$ python3 -q
>>> import numpy as np
>>> import numpy.linalg as la
>>> np.set_printoptions(suppress=True, linewidth=200)
>>> arr = np.array([[0, 2, 3, 1],
...     [1, 0, 1, 3],
...     [2, 0, 1, 1],
...     [3, 0, 3, 3],
...     [0, 2, 1, 1],
...     [0, 0, 1, 1]])
>>> arr
array([[0, 2, 3, 1],
       [1, 0, 1, 3],
       [2, 0, 1, 1],
       [3, 0, 3, 3],
       [0, 2, 1, 1],
       [0, 0, 1, 1]])
>>> vec = np.array([-3, 3, 3, -2])
>>> y = arr @ vec
>>> coef, lr = np.zeros(4), 1 / la.norm(arr, 2) ** 2
>>> for i in range(60):
...     coef -= lr * arr.T @ (arr @ coef - y)
...     if i % 10 == 0: print(i, round(la.norm(arr @ coef - y), 2))
... 
0 13.97
10 1.88
20 0.99
30 0.72
40 0.54
50 0.41
>>> coef.round(2)
array([-2.87,  3.19,  2.83, -1.97])
>>> round(float(la.cond(arr)), 2)
6.4
>>> hat = arr @ la.solve(arr.T @ arr, arr.T)
>>> np.allclose(hat @ hat, hat)
True
>>> np.round(la.eigvalsh(hat), 2) + 0
array([0., 0., 1., 1., 1., 1.])
>>> np.round(np.diag(hat), 2)
array([0.83, 0.83, 0.5 , 0.7 , 0.83, 0.31])
>>> np.round((np.eye(6) - hat) @ arr, 2) + 0
array([[0., 0., 0., 0.],
       [0., 0., 0., 0.],
       [0., 0., 0., 0.],
       [0., 0., 0., 0.],
       [0., 0., 0., 0.],
       [0., 0., 0., 0.]])
>>> hat.round(2)
array([[ 0.83, -0.17, -0.12,  0.14,  0.17,  0.22],
       [-0.17,  0.83, -0.13,  0.14,  0.17,  0.22],
       [-0.12, -0.12,  0.5 ,  0.38,  0.12, -0.25],
       [ 0.14,  0.14,  0.38,  0.7 , -0.14,  0.09],
       [ 0.17,  0.17,  0.12, -0.14,  0.83, -0.22],
       [ 0.22,  0.22, -0.25,  0.09, -0.22,  0.31]])
>>> la.matrix_rank(np.eye(6) - hat)
np.int64(2)
>>> np.trace(hat)
np.float64(4.0)
>>> vec = np.array([0, 1, 0, 1])
>>> y = arr @ vec
>>> y
array([3, 3, 1, 3, 3, 1])
>>> np.round(la.pinv(arr) @ arr, 2) + 0
array([[1., 0., 0., 0.],
       [0., 1., 0., 0.],
       [0., 0., 1., 0.],
       [0., 0., 0., 1.]])
>>> rng = np.random.default_rng(411)
>>> y = y + 0.05 * rng.normal(size=6)
>>> y.round(2)
array([2.97, 2.98, 1.08, 3.  , 3.02, 1.04])
>>> coef, *_ = la.lstsq(arr, y)
>>> round(la.norm(y - arr @ coef), 2)
np.float64(0.08)
>>> [round(float(la.norm(la.solve(arr.T @ arr + lam * np.eye(4), arr.T @ y))), 2) for lam in (0, 1, 10, 100)]
[1.42, 1.16, 0.75, 0.28]
>>> np.round(arr.T @ (y - arr @ coef), 2) + 0
array([0., 0., 0., 0.])
>>> blk = np.stack([arr, -1 * arr, arr[::-1]])
>>> blk.shape
(3, 6, 4)
>>> la.matrix_rank(blk.reshape(3, -1))
np.int64(2)
>>> la.matrix_rank(blk)
array([4, 4, 4])
>>> q, evecs = la.qr(arr[:, :2])[0], la.qr(arr[:, 2:])[0]
>>> sv = la.svd(q.T @ evecs, compute_uv=False)
>>> round(la.norm(q @ q.T - evecs @ evecs.T, 2), 2)
np.float64(0.85)
>>> np.round(np.degrees(np.arccos(sv.clip(0, 1))), 2)
array([23.33, 58.62])
>>> feats = np.load("m.npy")
>>> feats.round(2) + 0
array([[ -7.24,  -0.42, -10.95, -12.72],
       [ -7.17,  -0.43, -10.82, -12.58],
       [ -6.79,  -0.48, -10.14, -11.85],
       [ -6.27,  -0.56,  -9.21, -10.87],
       [ -4.35,  -0.82,  -5.85,  -7.28],
       [ -3.54,  -0.91,  -4.47,  -5.78],
       [ -2.45,  -0.99,  -2.7 ,  -3.8 ],
       [ -2.  ,  -1.  ,  -1.99,  -2.99],
       [ -1.44,  -0.98,  -1.2 ,  -2.04],
       [ -1.29,  -0.96,  -0.99,  -1.78],
       [ -0.73,  -0.8 ,  -0.34,  -0.9 ],
       [ -0.53,  -0.69,  -0.17,  -0.61],
       [ -0.28,  -0.45,  -0.04,  -0.3 ],
       [ -0.26,  -0.43,  -0.03,  -0.27],
       [  0.14,   0.29,   0.  ,   0.14],
       [  0.25,   0.53,   0.03,   0.26],
       [  0.37,   0.78,   0.07,   0.41],
       [  0.44,   0.91,   0.11,   0.49],
       [  0.69,   1.35,   0.31,   0.84],
       [  0.96,   1.77,   0.59,   1.25],
       [  1.41,   2.36,   1.16,   1.99],
       [  2.72,   3.67,   3.12,   4.28],
       [  3.27,   4.11,   4.01,   5.27],
       [  4.69,   5.13,   6.43,   7.91],
       [  8.06,   7.06,  12.44,  14.28],
       [  8.32,   7.19,  12.92,  14.78],
       [  8.54,   7.3 ,  13.31,  15.19]])
>>> basis = feats[[19, 12]].astype(float)
>>> for _ in range(3):
...     labels = la.norm(feats[:, None] - basis, axis=-1).argmin(axis=1)
...     basis = np.array([feats[labels == j].mean(axis=0) for j in range(2)])
... 
>>> labels
array([1, 1, 1, 1, 1, 1, 1, 1, 1, 1, 1, 1, 1, 1, 1, 1, 1, 1, 1, 1, 1, 0, 0, 0, 0, 0, 0])
>>> np.round(basis[1] - basis[0], 2)
array([ -7.84,  -5.84, -11.4 , -13.54])
>>> np.abs(basis[1] - basis[0]).argmax()
np.int64(3)
>>> labels = feats[:, 0] > np.median(feats[:, 0])
>>> f = feats[labels].mean(axis=0) - feats[~labels].mean(axis=0)
>>> (((feats - feats.mean(axis=0)) @ f > 0) == labels).mean()
np.float64(1.0)
>>> labels.astype(int)
array([0, 0, 0, 0, 0, 0, 0, 0, 0, 0, 0, 0, 0, 0, 1, 1, 1, 1, 1, 1, 1, 1, 1, 1, 1, 1, 1])
>>> labels = rng.integers(0, 2, 4)
>>> M = (labels[:, None] == labels) * 5 + np.eye(4)
>>> M
array([[6., 0., 5., 0.],
       [0., 6., 0., 5.],
       [5., 0., 6., 0.],
       [0., 5., 0., 6.]])
>>> Lm = la.cholesky(M)
>>> la.eigvalsh(M).min() > 0
np.True_
>>> np.round(Lm @ Lm.T, 2)
array([[6., 0., 5., 0.],
       [0., 6., 0., 5.],
       [5., 0., 6., 0.],
       [0., 5., 0., 6.]])
>>> np.round(M / np.sqrt(np.outer(np.diag(M), np.diag(M))), 2)
array([[1.  , 0.  , 0.83, 0.  ],
       [0.  , 1.  , 0.  , 0.83],
       [0.83, 0.  , 1.  , 0.  ],
       [0.  , 0.83, 0.  , 1.  ]])
>>> np.round(np.prod(np.diag(Lm)) ** 2, 2), round(float(la.det(M)), 2)
(np.float64(121.0), 121.0)
>>> (M != 0).astype(int)
array([[1, 0, 1, 0],
       [0, 1, 0, 1],
       [1, 0, 1, 0],
       [0, 1, 0, 1]])
>>> (la.matrix_power((M != 0) + (M.T != 0) + np.eye(4), 4) > 0).astype(int)
array([[1, 0, 1, 0],
       [0, 1, 0, 1],
       [1, 0, 1, 0],
       [0, 1, 0, 1]])
>>> round(la.det(M), 2)
np.float64(121.0)
>>> M @ M
array([[61.,  0., 60.,  0.],
       [ 0., 61.,  0., 60.],
       [60.,  0., 61.,  0.],
       [ 0., 60.,  0., 61.]])
>>> A2 = M + rng.integers(-2, 3, (4, 2)) @ rng.integers(-2, 3, (2, 4))
>>> A2
array([[ 2.,  2.,  7.,  0.],
       [ 2.,  6., -1.,  4.],
       [ 9., -4.,  4.,  2.],
       [-2.,  5.,  1.,  7.]])
>>> np.round(la.svd(A2 - M, compute_uv=False), 2) + 0
array([8.17, 3.04, 0.  , 0.  ])
>>> np.abs(A2 - M).sum(axis=1)
array([ 8.,  4., 12.,  4.])
>>> A2 = np.array([[0, 2, 1], [1, 0, 0]])
>>> basis = np.kron(A2, M)
>>> round(float(la.norm(basis, 2)), 2), np.round(la.norm(A2, 2) * la.norm(M, 2), 2)
(24.6, np.float64(24.6))
>>> F = np.array([[3.96, -2.02, -4.91, -0.93],
...     [4.01, -1.96, -4.98, -0.99],
...     [4.0, -1.91, -5.05, -0.95],
...     [4.04, -2.08, -5.02, -1.05],
...     [4.09, -1.96, -5.06, -1.0],
...     [2.01, -7.1, 1.0, -4.96],
...     [2.01, -6.93, 0.97, -5.05],
...     [2.05, -6.96, 0.97, -5.05],
...     [1.97, -7.02, 0.96, -4.97],
...     [2.01, -7.0, 0.98, -5.0]])
>>> w1 = np.array([[2, 9, 4, 2], [3, 4, 2, 5], [5, 7, 6, 7], [5, 8, 2, 8]])
>>> coef = np.array([0, -1, 0, 1])
>>> H = np.maximum(F @ w1 + coef, 0)
>>> (H > 0).mean(axis=0)
array([0., 0., 0., 0.])
>>> basis = np.array([[2, 1], [2, 2], [0, 1], [0, 1]])
>>> (H @ basis).round(6).argmax(axis=1)
array([0, 0, 0, 0, 0, 0, 0, 0, 0, 0])
>>> H @ basis
array([[0., 0.],
       [0., 0.],
       [0., 0.],
       [0., 0.],
       [0., 0.],
       [0., 0.],
       [0., 0.],
       [0., 0.],
       [0., 0.],
       [0., 0.]])
>>> dist = la.norm(F[:, None] - F[None], axis=-1)
>>> la.matrix_rank(dist ** 2)
np.int64(6)
>>> dist[1].round(6).argsort(kind="stable")[:4]
array([1, 2, 4, 0])
>>> np.unravel_index(dist.round(6).argmax(), dist.shape)
(np.int64(2), np.int64(5))
>>> dist[:5, :5].round(2)
array([[0.  , 0.12, 0.18, 0.19, 0.22],
       [0.12, 0.  , 0.1 , 0.14, 0.11],
       [0.18, 0.1 , 0.  , 0.2 , 0.11],
       [0.19, 0.14, 0.2 , 0.  , 0.14],
       [0.22, 0.11, 0.11, 0.14, 0.  ]])
>>> dist.shape
(10, 10)
>>> left, sv, vt = la.svd(feats)
>>> np.argmax(sv[:-1] / (sv[1:] + 1e-6)) + 1
np.int64(3)
>>> A2 = left[:, :3] @ np.diag(sv[:3]) @ vt[:3]
>>> round(la.norm(feats - A2) / la.norm(feats), 2)
np.float64(0.0)
>>> la.matrix_rank(feats, rtol=0.05)
np.int64(2)
>>> np.round(la.norm(feats - A2, 2), 2), round(float(sv[3]), 2)
(np.float64(0.0), 0.0)
>>> la.matrix_rank(A2)
np.int64(3)
>>> X = np.loadtxt("sample9.csv", delimiter=",")
>>> X
array([[-2., -2., -2., -2.],
       [-2., -4., -4., -4.],
       [-2., -4., -6., -6.],
       [-2., -4., -6., -8.]])
>>> vec = np.array([4, 1, 5, 3])
>>> y = X @ vec
>>> y
array([-26., -44., -60., -66.])
>>> np.round(la.solve(X, y), 2)
array([4., 1., 5., 3.])
>>> np.round(la.solve(X, -3 * y), 2)
array([-12.,  -3., -15.,  -9.])
>>> np.round(la.solve(X.T, X[3]), 2)
array([-0., -0., -0.,  1.])
>>> E = np.array([[-2, 0, 0, 0, 0],
...     [0, 2, 0, 0, 0],
...     [1, 2, 2, 0, 0],
...     [2, 2, 0, 2, 0],
...     [2, -1, -1, 0, 2]])
>>> labels = rng.permutation(5)
>>> labels
array([3, 0, 4, 2, 1])
>>> A2 = E[labels][:, labels]
>>> np.trace(A2)
np.int64(6)
>>> np.diag(A2)
array([ 2, -2,  2,  2,  2])
>>> round(float(la.det(A2)), 2), round(la.det(E[labels]), 2)
(-32.0, np.float64(-32.0))
>>> np.round(np.sort(np.abs(la.eigvals(A2))), 2)
array([2., 2., 2., 2., 2.])
>>> left, sv, vt = la.svd(E, full_matrices=False)
>>> np.round(np.abs(vt[0]), 2)
array([0.61, 0.69, 0.23, 0.33, 0.04])
>>> np.round(sv / sv[0], 2)
array([1.  , 0.82, 0.41, 0.3 , 0.18])
>>> np.round(vt @ vt.T, 2) + 0
array([[1., 0., 0., 0., 0.],
       [0., 1., 0., 0., 0.],
       [0., 0., 1., 0., 0.],
       [0., 0., 0., 1., 0.],
       [0., 0., 0., 0., 1.]])
>>> np.round(left.T @ left, 2) + 0
array([[1., 0., 0., 0., 0.],
       [0., 1., 0., 0., 0.],
       [0., 0., 1., 0., 0.],
       [0., 0., 0., 1., 0.],
       [0., 0., 0., 0., 1.]])
>>> np.round(np.sqrt((sv ** 2).sum()), 2), np.round(la.norm(E), 2)
(np.float64(6.24), np.float64(6.24))
>>> np.einsum("ij,ji->", E, E)
np.int64(20)
>>> round(float(la.det(2 * E)), 2), round(la.det(E), 2)
(-1024.0, np.float64(-32.0))
>>> np.poly(E)
array([  1.,  -6.,   8.,  16., -48.,  32.])
>>> round(la.det(E[::-1]), 2)
np.float64(-32.0)
>>> np.round(la.eigvals(E).sum().real, 2)
np.float64(6.0)
>>> np.einsum("ii->", E)
np.int64(6)
